>>> import numpy as np
>>> np.set_printoptions(suppress=True, linewidth=140)
>>> E = np.loadtxt("run12.csv", delimiter=",")
>>> E.round(2)
array([[ 0.76, -0.65, -0.03],
       [-0.65, -0.76, -0.09],
       [-0.03, -0.09,  1.  ]])
>>> w, vecs = np.linalg.eigh(E)
>>> x0 = np.array([1, 1, 2])
>>> np.round(np.abs(E).sum(axis=1).max(), 2), np.abs(w).max()
(np.float64(1.5), np.float64(1.0))
>>> round(x0 @ E @ x0 / (x0 @ x0), 2), round(w[0], 2), w[-1]
(np.float64(0.36), np.float64(-1.0), np.float64(1.0))
>>> T = np.stack([E, -1 * E, E[::-1]])
>>> T.shape
(3, 3, 3)
>>> np.round(np.linalg.det(T), 2)
array([-1.,  1.,  1.])
>>> print(np.round(T.sum(axis=0), 2))
[[-0.03 -0.09  1.  ]
 [-0.65 -0.76 -0.09]
 [ 0.76 -0.65 -0.03]]
>>> np.linalg.matrix_rank(T.reshape(3, -1))
np.int64(2)
>>> np.einsum("bij,cij->bc", T, T)
array([[ 3., -3.,  1.],
       [-3.,  3., -1.],
       [ 1., -1.,  3.]])
>>> (T @ E.T).shape
(3, 3, 3)
>>> Y = np.array([[1, -1, 2], [2, -2, -2]])
>>> cent = np.kron(Y, E)
>>> cent.shape
(6, 9)
>>> np.linalg.matrix_rank(cent)
np.int64(6)
>>> Y = np.linalg.invert(E)
Traceback (most recent call last):
  File "<python-input-19>", line 1, in <module>
    Y = np.linalg.invert(E)
        ^^^^^^^^^^^^^^^^
AttributeError: module 'numpy.linalg' has no attribute 'invert'
>>> Y = np.linalg.inv(E)
>>> np.round(E @ Y, 2) + 0
array([[1., 0., 0.],
       [0., 1., 0.],
       [0., 0., 1.]])
>>> round(np.linalg.cond(E), 2)
np.float64(1.0)
>>> np.allclose(Y, E.T)
True
>>> np.all(np.linalg.eigvalsh(E) > 0)
np.False_
>>> X = np.loadtxt("layer13.csv", delimiter=",")
>>> X
array([[-22.86,  -9.68,   3.25, -25.68,  -6.48],
       [-20.94, -11.5 ,   4.08, -23.46,  -6.41],
       [  1.99,   2.5 ,  14.04,  23.31,  -6.12],
       [-20.74,  -9.47,   2.54, -24.55,  -7.3 ],
       [  1.56,   0.17,  14.11,  24.06,  -6.95],
       [-21.61,  -9.61,   4.2 , -24.71,  -7.29],
       [-18.98,  -9.75,   4.31, -24.65,  -7.49],
       [  0.04,   1.85,  14.21,  24.8 ,  -7.25],
       [-20.44, -11.45,   3.89, -24.69,  -5.97],
       [  0.88,  -0.24,  14.98,  24.3 ,  -9.26],
       [-19.92,  -9.94,   4.52, -25.33,  -7.59]])
>>> x0 = np.array([2, 1, 2, 2, 1])
>>> target = X @ x0
>>> coef, lr = np.zeros(5), 1 / np.linalg.norm(X, 2) ** 2
>>> for i in range(6):
...     coef -= lr * X.T @ (X @ coef - target)
...     if i % 2 == 0: print(i, round(np.linalg.norm(X @ coef - target), 2))
... 
0 20.89
2 13.08
4 8.63
>>> coef.round(2)
array([1.41, 0.71, 0.36, 2.64, 0.14])
>>> Ac = X - X.mean(axis=0)
>>> vecs = np.linalg.svd(Ac)[2][:2]
>>> Y = Ac - Ac @ vecs.T @ vecs
>>> np.linalg.norm(Y, axis=1).round(6).argmax()
np.int64(6)
>>> np.round((Ac @ vecs.T).std(axis=0), 2)
array([26.8 ,  1.06])
>>> np.round(np.diag(vecs.T @ vecs), 2)
array([0.16, 0.77, 0.12, 0.78, 0.18])
>>> np.round(Y.std(axis=0), 2)
array([0.87, 0.38, 0.44, 0.44, 0.71])
>>> round(np.linalg.norm(Y) / np.linalg.norm(Ac), 2)
np.float64(0.05)
>>> cov = X.T @ X
>>> np.allclose(cov, cov.T)
True
>>> np.linalg.matrix_rank(cov)
np.int64(5)
>>> print((X @ X.T).shape)
(11, 11)
>>> np.round(np.diag(cov), 2)
array([3040.21,  742.71,  927.98, 6609.72,  562.93])
>>> cov.round(2)
array([[3040.21, 1488.38, -490.82, 3704.84,  975.22],
       [1488.38,  742.71, -214.1 , 1865.56,  464.79],
       [-490.82, -214.1 ,  927.98,  721.09, -611.91],
       [3704.84, 1865.56,  721.09, 6609.72,  485.73],
       [ 975.22,  464.79, -611.91,  485.73,  562.93]])
>>> x0 = np.array([-8, 1, -3, -5, 8])
>>> target = X @ x0
>>> np.round(np.linalg.solve(X.T @ X, X.T @ target), 2)
array([-8.,  1., -3., -5.,  8.])
>>> rng = np.random.default_rng(948)
>>> target = target + 0.1 * rng.normal(size=11)
>>> target.round(2)
array([ 240.02,  209.7 , -220.86,  213.13, -230.5 ,  215.82,  192.37, -223.07,  216.03, -247.81,  201.78])
>>> coef, *_ = np.linalg.lstsq(X, target)
>>> [round(float(np.linalg.norm(np.linalg.solve(X.T @ X + lam * np.eye(5), X.T @ target))), 2) for lam in (0, 1, 10, 100)]
[12.79, 12.02, 9.5, 8.17]
>>> coef.round()
array([-8.,  1., -3., -5.,  8.])
>>> F = np.loadtxt("out18.csv", delimiter=",")
>>> F
array([[ 4.05,  4.  ,  2.  ,  5.  ,  2.  ],
       [ 1.  , -3.95, -4.  ,  0.  , -1.  ],
       [ 0.  ,  2.  , -4.95,  4.  , -2.  ],
       [ 5.  , -2.  , -1.  ,  3.05,  4.  ],
       [ 4.  ,  4.  ,  2.  ,  5.  ,  2.05]])
>>> Y = np.array([[8, 9, 7], [4, 1, -6]])
>>> cent = np.kron(Y, F)
>>> cent.shape
(10, 15)
>>> np.round(np.linalg.norm(cent, 2), 2), np.round(np.linalg.norm(Y, 2) * np.linalg.norm(F, 2), 2)
(np.float64(176.37), np.float64(176.37))
>>> A = np.load("a.npy")
>>> A
array([[5., 1., 1., 1., 1.],
       [1., 5., 1., 1., 1.],
       [1., 1., 5., 1., 1.],
       [1., 1., 1., 5., 1.],
       [1., 1., 1., 1., 5.]])
>>> w, vecs = np.linalg.eigh(A)
>>> print(np.round(np.linalg.svd(A, compute_uv=False), 2))
[9. 4. 4. 4. 4.]
>>> np.round(np.linalg.eigvalsh(A + 3 * np.eye(5)), 2)
array([ 7.,  7.,  7.,  7., 12.])
>>> np.round(vecs @ np.diag(w) @ vecs.T, 2)
array([[5., 1., 1., 1., 1.],
       [1., 5., 1., 1., 1.],
       [1., 1., 5., 1., 1.],
       [1., 1., 1., 5., 1.],
       [1., 1., 1., 1., 5.]])
>>> np.round(np.linalg.eigvalsh(A @ A), 2)
array([16., 16., 16., 16., 81.])
>>> np.round(vecs.T @ A @ vecs, 2) + 0
array([[4., 0., 0., 0., 0.],
       [0., 4., 0., 0., 0.],
       [0., 0., 4., 0., 0.],
       [0., 0., 0., 4., 0.],
       [0., 0., 0., 0., 9.]])
>>> w.sum(), np.trace(A)
(np.float64(25.0), np.float64(25.0))
>>> print(np.fft.fft(A[0]))
[9.+0.j 4.+0.j 4.+0.j 4.+0.j 4.+0.j]
>>> np.allclose(A @ A.T, A.T @ A)
True
>>> Y = A / np.sqrt((A ** 2).mean(axis=1, keepdims=True))
>>> np.linalg.matrix_rank(Y) == np.linalg.matrix_rank(A)
np.True_
>>> print(np.round(np.linalg.norm(A), 2))
12.04
>>> print(A - A[0])
[[ 0.  0.  0.  0.  0.]
 [-4.  4.  0.  0.  0.]
 [-4.  0.  4.  0.  0.]
 [-4.  0.  0.  4.  0.]
 [-4.  0.  0.  0.  4.]]
>>> np.count_nonzero(A)
np.int64(25)
>>> A.mean(axis=0)
array([1.8, 1.8, 1.8, 1.8, 1.8])
>>> np.linalg.matrix_rank(A)
np.int64(5)
>>> np.abs(A).max()
np.float64(5.0)
>>> np.diff(A, axis=0)
array([[-4.,  4.,  0.,  0.,  0.],
       [ 0., -4.,  4.,  0.,  0.],
       [ 0.,  0., -4.,  4.,  0.],
       [ 0.,  0.,  0., -4.,  4.]])
>>> J = np.load("data.npy")
>>> J
array([[ 1,  2,  2,  1, -1,  1],
       [ 2,  4,  4,  2, -2,  2],
       [ 0,  0,  0,  0,  0,  0],
       [-2, -4, -4, -2,  2, -2],
       [ 0,  0,  0,  0,  0,  0]])
>>> Y = np.array([[2, 4], [2, -9], [7, 1], [1, -4], [1, -2], [3, 2]])
>>> np.einsum("ij,ij->i", J, J)
array([12, 48,  0, 48,  0])
>>> Y.T @ J.T
array([[ 23,  46,   0, -46,   0],
       [-12, -24,   0,  24,   0]])
>>> Y @ J
Traceback (most recent call last):
  File "<python-input-86>", line 1, in <module>
    Y @ J
    ~~^~~
ValueError: matmul: Input operand 1 has a mismatch in its core dimension 0, with gufunc signature (n?,k),(k,m?)->(n?,m?) (size 5 is different from 2)
>>> np.linalg.matrix_rank(J, rtol=0.1)
np.int64(1)
>>> np.argsort(-np.linalg.norm(J, axis=0).round(6), kind="stable")[:3]
array([1, 2, 0])
>>> [round(float(x), 2) for x in np.linalg.svd(J, compute_uv=False)[:3]]
[10.39, 0.0, 0.0]
>>> Y = np.array([[0, 0], [-1, 3], [1, 5], [-4, -1]])
>>> M = np.block([[np.zeros((4, 4)), Y], [Y.T, np.zeros((2, 2))]])
>>> M
array([[ 0.,  0.,  0.,  0.,  0.,  0.],
       [ 0.,  0.,  0.,  0., -1.,  3.],
       [ 0.,  0.,  0.,  0.,  1.,  5.],
       [ 0.,  0.,  0.,  0., -4., -1.],
       [ 0., -1.,  1., -4.,  0.,  0.],
       [ 0.,  3.,  5., -1.,  0.,  0.]])
>>> U, s, Vh = np.linalg.svd(M)
>>> s.round(2) + 0
array([6.07, 6.07, 4.01, 4.01, 0.  , 0.  ])
>>> Y = U[:, :4] @ np.diag(s[:4]) @ Vh[:4]
>>> np.round(np.abs(M - Y).max(), 2)
np.float64(0.0)
>>> print(np.round(np.linalg.norm(M - Y, 2), 2), round(s[4], 2))
0.0 0.0
>>> np.linalg.matrix_rank(M, rtol=0.05)
np.int64(4)
>>> round(np.linalg.norm(M - Y) / np.linalg.norm(M), 2)
np.float64(0.0)
